$ python3 -q
>>> import numpy as np
>>> np.set_printoptions(precision=1, suppress=True, linewidth=120, legacy="1.25")
>>> data = np.load("dump.npy")
>>> data
array([[0, 1, 0, 0],
       [2, 1, 0, 0],
       [0, 0, 0, 1],
       [0, 0, 2, 1]])
>>> # 2 groups of indices that never mix
>>> vals, vecs = np.linalg.eig(data)
>>> vals
array([-1.,  2., -1.,  2.])
>>> print(data @ vecs[:, 0] - vals[0] * vecs[:, 0])
[0. 0. 0. 0.]
>>> print(np.sort(np.linalg.eigvals(data @ data)))
[1. 1. 4. 4.]
>>> np.sort(np.linalg.eigvals(np.linalg.inv(data)))
array([-1. , -1. ,  0.5,  0.5])
>>> rng = np.random.default_rng(19)
>>> z = rng.permutation(4)
>>> print(z)
[3 1 0 2]
>>> A2 = data[z][:, z]
>>> np.allclose(A2, data)
False
>>> np.diag(A2)
array([1, 1, 0, 0])
>>> q = data.astype(float).copy()
>>> for j in range(4):
...     q[:, j] -= q[:, :j] @ (q[:, :j].T @ q[:, j])
...     q[:, j] /= np.linalg.norm(q[:, j])
... 
>>> q.T @ data
array([[2., 1., 0., 0.],
       [0., 1., 0., 0.],
       [0., 0., 2., 1.],
       [0., 0., 0., 1.]])
>>> q
array([[0., 1., 0., 0.],
       [1., 0., 0., 0.],
       [0., 0., 0., 1.],
       [0., 0., 1., 0.]])
>>> M = np.load("w.npy")
>>> M
array([[-2.7, -2. , -0.2, -0.2],
       [-5.5, -3.6, -0.4,  0.4],
       [-6. , -4.7, -0.8, -0.4]])
>>> W1 = np.array([[1, 2, 0], [-1, 0, -1], [1, 3, 1], [-1, 2, 1]])
>>> coef = np.array([3, 4, 4])
>>> act = np.maximum(M @ W1 + coef, 0)
>>> np.linalg.matrix_rank(act)
2
>>> act
array([[2.3, 0. , 5.6],
       [0.3, 0. , 7.6],
       [1.3, 0. , 7.5]])
>>> (act > 0).mean(axis=0)
array([1., 0., 1.])
>>> W2 = np.array([[-5, 5], [4, -3], [3, 1]])
>>> W1 @ W2
array([[  3,  -1],
       [  2,  -6],
       [ 10,  -3],
       [ 16, -10]])
>>> act @ W2
array([[ 5.3, 17.1],
       [21.3,  9.1],
       [16. , 14. ]])
>>> np.linalg.norm(M, axis=1).argmax()
2
>>> np.linalg.norm(M, axis=1)
array([3.4, 6.6, 7.7])
>>> np.round(np.linalg.norm(M[2] - M[1]), 1)
1.5
>>> u = np.array([9, 9, 1])
>>> J = u[np.abs(np.subtract.outer(np.arange(3), np.arange(3)))]
>>> J
array([[9, 9, 1],
       [9, 9, 9],
       [1, 9, 9]])
>>> # symmetric
>>> P = np.triu(np.array([[3, -2, 1], [0, -3, 1], [-2, 3, 1]]), 1) + np.eye(3)
>>> A2 = P @ J @ np.linalg.inv(P)
>>> np.trace(A2), np.trace(J)
(27.0, 27)
>>> P @ J - J @ P
array([[-17.,   9., -27.],
       [  1.,  27.,  -9.],
       [  0.,   2., -10.]])
>>> np.poly(A2)
array([  1., -27.,  80., 576.])
>>> np.linalg.matrix_rank(A2)
3
>>> A2
array([[ -8., -16.,  16.],
       [ 10.,  38., -30.],
       [  1.,  11.,  -3.]])
>>> A2 = np.linalg.inv(data)
>>> A2
array([[-0.5,  0.5,  0. ,  0. ],
       [ 1. ,  0. ,  0. ,  0. ],
       [ 0. ,  0. , -0.5,  0.5],
       [ 0. ,  0. ,  1. ,  0. ]])
>>> print(data @ A2)
[[1. 0. 0. 0.]
 [0. 1. 0. 0.]
 [0. 0. 1. 0.]
 [0. 0. 0. 1.]]
>>> np.allclose(A2, data.T)
False
>>> q, vecs = np.linalg.qr(J[:, :1])[0], np.linalg.qr(J[:, 1:])[0]
>>> sig = np.linalg.svd(q.T @ vecs, compute_uv=False)
>>> round(np.linalg.norm(q @ q.T - vecs @ vecs.T, 2), 1)
1.0
>>> round(float(np.linalg.eigvalsh(J).min()), 1)
-3.2
>>> print([round(float(np.linalg.det(J[:i, :i])), 2) + 0 for i in range(1, 4)])
[9.0, 0.0, -576.0]
>>> G = J.T @ J
>>> np.diag(G)
array([163, 243, 163])
>>> np.linalg.eigvalsh(G)[::-1]
array([494.5,  64. ,  10.5])
>>> print(G)
[[163 171  99]
 [171 243 171]
 [ 99 171 163]]
>>> np.allclose(G, G.T)
True
>>> E = np.tanh(np.array([[-0.1, 2.3, -0.4],
...     [0.1, 1.1, -0.4],
...     [-0.5, -0.3, 0.6],
...     [-0.3, 0.1, 0.4],
...     [-0.8, 1.0, 0.5],
...     [0.6, 0.0, -1.6],
...     [-2.1, 1.6, -0.6],
...     [-1.5, 0.3, 0.8],
...     [0.7, 0.2, -0.3],
...     [1.1, -0.3, 0.7],
...     [-1.1, -1.8, 2.0],
...     [1.3, -0.1, -0.1]]) @ np.array([[-2.1, 1.0, 0.5, 1.0, 1.3],
...     [0.9, 1.2, -1.9, 1.0, 0.2],
...     [-0.2, 0.2, -0.4, -0.3, 0.0]]))
>>> E.round(1) + 0
array([[ 1. ,  1. , -1. ,  1. ,  0.3],
       [ 0.7,  0.9, -1. ,  0.9,  0.3],
       [ 0.6, -0.6,  0.1, -0.8, -0.6],
       [ 0.6, -0.1, -0.5, -0.3, -0.4],
       [ 1. ,  0.5, -1. ,  0. , -0.7],
       [-0.7,  0.3,  0.7,  0.8,  0.7],
       [ 1. , -0.3, -1. , -0.3, -1. ],
       [ 1. , -0.8, -0.9, -0.9, -1. ],
       [-0.8,  0.7,  0.1,  0.8,  0.7],
       [-1. ,  0.7,  0.7,  0.5,  0.9],
       [ 0.3, -1. ,  1. , -1. , -0.9],
       [-1. ,  0.8,  0.7,  0.8,  0.9]])
>>> A2 = np.array([[8, 7], [9, -3], [-9, 8], [0, -8], [-1, -5]])
>>> np.vstack([E, A2.T]).shape
(14, 5)
>>> np.einsum("ij,ij->i", E, E)
array([4. , 3. , 1.7, 0.8, 2.6, 2.2, 3.1, 4.1, 2.3, 3. , 3.9, 3.7])
>>> np.einsum("ij->j", E)
array([ 2.5,  2.1, -2.1,  1.6, -0.7])
>>> cen = E - E.mean(axis=1)
Traceback (most recent call last):
  File "<python-input-65>", line 1, in <module>
    cen = E - E.mean(axis=1)
          ~~^~~~~~~~~~~~~~~~
ValueError: operands could not be broadcast together with shapes (12,5) (12,) 
>>> cen = E - E.mean(axis=0)
>>> Uu, sig, VT = np.linalg.svd(cen, full_matrices=False)
>>> np.abs(Uu[:, 0]).argmax()
11
>>> np.round((sig ** 2).sum() ** 2 / (sig ** 4).sum(), 1)
1.9
>>> np.searchsorted(np.cumsum(sig ** 2) / (sig ** 2).sum(), 0.9) + 1
2
>>> x0 = np.array([3, 9, 0, 6, 3])
>>> target = E @ x0
>>> print(np.round(np.linalg.lstsq(E, target)[0], 1) + 0)
[3. 9. 0. 6. 3.]
>>> np.round(np.linalg.pinv(E) @ E, 1) + 0
array([[1., 0., 0., 0., 0.],
       [0., 1., 0., 0., 0.],
       [0., 0., 1., 0., 0.],
       [0., 0., 0., 1., 0.],
       [0., 0., 0., 0., 1.]])
>>> try:
...     np.linalg.solve(E, target)
... except np.linalg.LinAlgError as e:
...     print(e)
... 
Last 2 dimensions of the array must be square
>>> target = target + 0.3 * rng.normal(size=12)
>>> print(target)
[ 18.5  16.3 -10.7  -1.9   5.2   7.2  -4.3 -12.2  10.8   9.3 -17.1  12.9]
>>> coef, *_ = np.linalg.lstsq(E, target)
>>> np.round(np.linalg.norm(target - E @ coef), 1)
0.6
>>> np.flatnonzero(np.linalg.matrix_power((data != 0) + (data.T != 0) + np.eye(4), 4)[0])
array([0, 1])
